$ python3 -q
>>> import numpy as np
>>> import numpy.linalg as la
>>> np.set_printoptions(suppress=True, linewidth=100)
>>> def tidy(a):
...     return np.round(a, 2) + 0
... 
>>> K = np.load("m.npy")
>>> K
array([[4, 2, 2, 2, 4, 4, 4],
       [4, 2, 2, 2, 4, 4, 4],
       [4, 2, 2, 2, 4, 4, 4],
       [2, 1, 1, 1, 2, 2, 2]])
>>> U, sigma, vt = la.svd(K, full_matrices=False)
>>> tidy(np.sqrt((sigma ** 2).sum())), tidy(la.norm(K))
(np.float64(15.72), np.float64(15.72))
>>> tidy(np.abs(vt[0]))
array([0.46, 0.23, 0.23, 0.23, 0.46, 0.46, 0.46])
>>> tidy(vt @ vt.T)
array([[1., 0., 0., 0.],
       [0., 1., 0., 0.],
       [0., 0., 1., 0.],
       [0., 0., 0., 1.]])
>>> np.abs(U[:, 0]).round(6).argmax()
np.int64(0)
>>> tidy(K @ la.pinv(K) @ K)
array([[4., 2., 2., 2., 4., 4., 4.],
       [4., 2., 2., 2., 4., 4., 4.],
       [4., 2., 2., 2., 4., 4., 4.],
       [2., 1., 1., 1., 2., 2., 2.]])
>>> np.allclose(K[:-1].T @ la.lstsq(K[:-1].T, K[-1])[0], K[-1])
True
>>> tidy(np.trace(la.pinv(K) @ K))
np.float64(1.0)
>>> np.unique(K.round(6), axis=0).shape
(2, 7)
>>> U, sigma, vt = la.svd(K)
>>> np.argmax(sigma[:-1] / (sigma[1:] + 1e-6)) + 1
np.int64(1)
>>> out = U[:, :1] @ np.diag(sigma[:1]) @ vt[:1]
>>> tidy(la.norm(K - out, 2)), tidy(sigma[1])
(np.float64(0.0), np.float64(0.0))
>>> tidy(np.abs(K - out).max())
np.float64(0.0)
>>> la.matrix_rank(out)
np.int64(1)
>>> theta = np.radians(72)
>>> r_ = np.eye(7)
>>> r_[5, 5] = r_[4, 4] = np.cos(theta)
>>> r_[5, 4], r_[4, 5] = -np.sin(theta), np.sin(theta)
>>> tidy(r_)
array([[ 1.  ,  0.  ,  0.  ,  0.  ,  0.  ,  0.  ,  0.  ],
       [ 0.  ,  1.  ,  0.  ,  0.  ,  0.  ,  0.  ,  0.  ],
       [ 0.  ,  0.  ,  1.  ,  0.  ,  0.  ,  0.  ,  0.  ],
       [ 0.  ,  0.  ,  0.  ,  1.  ,  0.  ,  0.  ,  0.  ],
       [ 0.  ,  0.  ,  0.  ,  0.  ,  0.31,  0.95,  0.  ],
       [ 0.  ,  0.  ,  0.  ,  0.  , -0.95,  0.31,  0.  ],
       [ 0.  ,  0.  ,  0.  ,  0.  ,  0.  ,  0.  ,  1.  ]])
>>> out = K @ r_.T
>>> tidy(out)
array([[ 4.  ,  2.  ,  2.  ,  2.  ,  5.04, -2.57,  4.  ],
       [ 4.  ,  2.  ,  2.  ,  2.  ,  5.04, -2.57,  4.  ],
       [ 4.  ,  2.  ,  2.  ,  2.  ,  5.04, -2.57,  4.  ],
       [ 2.  ,  1.  ,  1.  ,  1.  ,  2.52, -1.28,  2.  ]])
>>> U, sigma, vt = la.svd(K)
>>> evecs = vt[:(sigma > 1e-8).sum()]
>>> rng = np.random.default_rng(242289)
>>> vec = K[3] + 4 * K[0] + rng.integers(2) * np.eye(7)[1]
>>> vec
array([18., 10.,  9.,  9., 18., 18., 18.])
>>> tidy(la.norm(vec - evecs.T @ evecs @ vec))
np.float64(0.97)
>>> tidy(np.diag(evecs.T @ evecs))
array([0.21, 0.05, 0.05, 0.05, 0.21, 0.21, 0.21])
>>> F = np.array([[0, 1, 0], [1, 0, 0], [0, 0, 1]])
>>> np.all(la.eigvalsh(F) > 0)
np.False_
>>> np.trace(F)
np.int64(1)
>>> la.determinant(F)
Traceback (most recent call last):
  File "<python-input-38>", line 1, in <module>
    la.determinant(F)
    ^^^^^^^^^^^^^^
AttributeError: module 'numpy.linalg' has no attribute 'determinant'
>>> assert F == F.T
Traceback (most recent call last):
  File "<python-input-39>", line 1, in <module>
    assert F == F.T
           ^^^^^^^^
ValueError: The truth value of an array with more than one element is ambiguous. Use a.any() or a.all()
>>> np.allclose(F, F.T)
True
>>> tidy(np.sort(np.abs(la.eigvals(F))))
array([1., 1., 1.])
>>> np.allclose(F @ F.T, F.T @ F)
True
>>> W0 = np.load("case6.npy")
>>> W0
array([[0, 0, 0, 0, 1],
       [0, 0, 0, 0, 0],
       [0, 0, 0, 0, 1],
       [0, 0, 0, 0, 0],
       [1, 0, 1, 0, 0]])
>>> np.argwhere(np.triu(W0))
array([[0, 4],
       [2, 4]])
>>> low = np.diag(W0.sum(axis=1)) - W0
>>> low @ np.ones(5)
array([0., 0., 0., 0., 0.])
>>> low
array([[ 1,  0,  0,  0, -1],
       [ 0,  0,  0,  0,  0],
       [ 0,  0,  1,  0, -1],
       [ 0,  0,  0,  0,  0],
       [-1,  0, -1,  0,  2]])
>>> round(la.det(low[1:, 1:]))
0
>>> tidy(la.norm(W0, 2) / la.norm(W0))
np.float64(0.71)
>>> [round(float(x), 2) for x in la.svd(W0, compute_uv=False)[:3]]
[1.41, 1.41, 0.0]
>>> la.cond(W0) > 100
np.True_
>>> vec = np.array([2, 0, 3, -3, -1])
>>> a = np.maximum(W0 @ vec, 0)
>>> W0.T @ a
array([5, 0, 5, 0, 0])
>>> np.maximum(W0 @ vec, 0) - np.maximum(-W0 @ vec, 0)
array([-1,  0, -1,  0,  5])
>>> tidy(np.tanh(W0 @ vec))
array([-0.76,  0.  , -0.76,  0.  ,  1.  ])
>>> tidy(la.det(W0[::-1]))
np.float64(0.0)
>>> tidy(la.eigvals(W0).sum().real)
np.float64(0.0)
>>> np.kron(np.eye(2, dtype=int), W0)
array([[0, 0, 0, 0, 1, 0, 0, 0, 0, 0],
       [0, 0, 0, 0, 0, 0, 0, 0, 0, 0],
       [0, 0, 0, 0, 1, 0, 0, 0, 0, 0],
       [0, 0, 0, 0, 0, 0, 0, 0, 0, 0],
       [1, 0, 1, 0, 0, 0, 0, 0, 0, 0],
       [0, 0, 0, 0, 0, 0, 0, 0, 0, 1],
       [0, 0, 0, 0, 0, 0, 0, 0, 0, 0],
       [0, 0, 0, 0, 0, 0, 0, 0, 0, 1],
       [0, 0, 0, 0, 0, 0, 0, 0, 0, 0],
       [0, 0, 0, 0, 0, 1, 0, 1, 0, 0]])
>>> [round(float(la.det(W0[:i, :i])), 2) + 0 for i in range(1, 6)]
[0.0, 0.0, 0.0, 0.0, 0.0]
>>> tidy(la.eigvalsh(W0).min())
np.float64(-1.41)
>>> np.all(la.eigvalsh(W0) > 0)
np.False_
>>> mat = np.load("x.npy")
>>> mat
array([[0, 1, 0, 1, 0, 0],
       [1, 0, 1, 1, 0, 0],
       [0, 1, 0, 0, 0, 0],
       [1, 1, 0, 0, 0, 1],
       [0, 0, 0, 0, 0, 0],
       [0, 0, 0, 1, 0, 0]])
>>> tidy(np.trace(la.pinv(mat) @ mat))
np.float64(4.0)
>>> np.abs(np.diag(la.qr(mat)[1])) > 1e-9
array([ True,  True,  True,  True, False, False])
>>> la.lstsq(mat[:-1].T, mat[-1])[2]
np.int32(4)
>>> tidy(mat @ la.pinv(mat) @ mat)
array([[0., 1., 0., 1., 0., 0.],
       [1., 0., 1., 1., 0., 0.],
       [0., 1., 0., 0., 0., 0.],
       [1., 1., 0., 0., 0., 1.],
       [0., 0., 0., 0., 0., 0.],
       [0., 0., 0., 1., 0., 0.]])
>>> np.allclose(mat[:-1].T @ la.lstsq(mat[:-1].T, mat[-1])[0], mat[-1])
True
